$ ipython --no-banner

In [1]: import numpy as np

In [2]: np.set_printoptions(suppress=True, linewidth=120)

In [3]: arr = 5 * np.eye(3) + np.ones((3, 3))

In [4]: arr
Out[4]: 
array([[6., 1., 1.],
       [1., 6., 1.],
       [1., 1., 6.]])

In [5]: rng = np.random.default_rng(3079)

In [6]: idx = rng.permutation(3)

In [7]: idx
Out[7]: array([0, 1, 2])

In [8]: M2 = arr[idx][:, idx]

In [9]: np.trace(M2)
Out[9]: np.float64(18.0)

In [10]: np.round(np.sort(np.abs(np.linalg.eigvals(M2))), 2)
Out[10]: array([5., 5., 8.])

In [11]: round(np.linalg.det(arr), 2)
Out[11]: np.float64(200.0)

In [12]: (arr + arr.T) / 2
Out[12]: 
array([[6., 1., 1.],
       [1., 6., 1.],
       [1., 1., 6.]])

In [13]: np.round(np.abs(np.linalg.eigvals(arr)).max(), 2)
Out[13]: np.float64(8.0)

In [14]: np.allclose(arr @ arr.T, arr.T @ arr)
Out[14]: True

In [15]: (arr - arr.T) / 2
Out[15]: 
array([[0., 0., 0.],
       [0., 0., 0.],
       [0., 0., 0.]])

In [16]: np.round(np.linalg.det(arr[::-1]), 2)
Out[16]: np.float64(-200.0)

In [17]: t = np.radians(90)

In [18]: r_ = np.eye(3)

In [19]: r_[0, 0] = r_[1, 1] = np.cos(t)

In [20]: r_[0, 1], r_[1, 0] = -np.sin(t), np.sin(t)

In [21]: r_.round(2) + 0
Out[21]: 
array([[ 0., -1.,  0.],
       [ 1.,  0.,  0.],
       [ 0.,  0.,  1.]])

In [22]: M2 = arr @ r_.T

In [23]: np.allclose(np.linalg.norm(arr, axis=1), np.linalg.norm(M2, axis=1))
Out[23]: True

In [24]: np.abs(M2 - arr).max(axis=0)
Out[24]: array([7., 5., 0.])

In [25]: np.round(np.linalg.svd(arr, compute_uv=False), 2), np.round(np.linalg.svd(M2, compute_uv=False), 2)
Out[25]: (array([8., 5., 5.]), array([8., 5., 5.]))

In [26]: M = np.load("block18.npy")

In [27]: M
Out[27]: 
array([[10,  3,  7],
       [11,  4,  8],
       [ 7,  0,  4]])

In [28]: # looks like rank 2

In [29]: idx = rng.permutation(3)

In [30]: idx
Out[30]: array([1, 0, 2])

In [31]: M2 = M[idx][:, idx]

In [32]: np.allclose(M2, M)
Out[32]: False

In [33]: np.diag(M2)
Out[33]: array([ 4, 10,  4])

In [34]: M2 = np.array([[2, 3, 2, 2], [1, 2, 0, 2], [2, 1, 0, 3], [1, 1, 1, 0]])

In [35]: mat = M2 + M2.T

In [36]: mat
Out[36]: 
array([[4, 4, 4, 3],
       [4, 4, 1, 3],
       [4, 1, 0, 4],
       [3, 3, 4, 0]])

In [37]: vec = np.array([4, 8, 5, 0])

In [38]: h1 = np.maximum(mat @ vec, 0)

In [39]: np.flatnonzero(h1 > 1e-9)
Out[39]: array([0, 1, 2, 3])

In [40]: h1
Out[40]: array([68, 53, 24, 56])

In [41]: np.maximum(mat @ vec, 0) - np.maximum(-mat @ vec, 0)
Out[41]: array([68, 53, 24, 56])

In [42]: P = np.triu(np.array([[3, 2, 1, -1], [0, 0, 2, 0], [1, -2, -2, 1], [-1, 0, -3, -3]]), 1) + np.eye(4)

In [43]: M2 = P @ mat @ np.linalg.inv(P)

In [44]: np.round(np.poly(M2), 2)
Out[44]: array([  1.,  -8., -51.,  44.,  81.])

In [45]: P @ mat - mat @ P
Out[45]: 
array([[  9.,  -2., -14.,  10.],
       [  8.,  -6., -12.,  11.],
       [  3.,  -5.,  -2.,   4.],
       [  0.,  -6.,  -9.,  -1.]])

In [46]: round(float(np.linalg.det(M2)), 2)
Out[46]: 81.0

In [47]: M2
Out[47]: 
array([[ 13., -16.,  21.,   5.],
       [ 12., -18.,  25.,  -2.],
       [  7., -10.,  17.,  -6.],
       [  3.,  -3.,   7.,  -4.]])
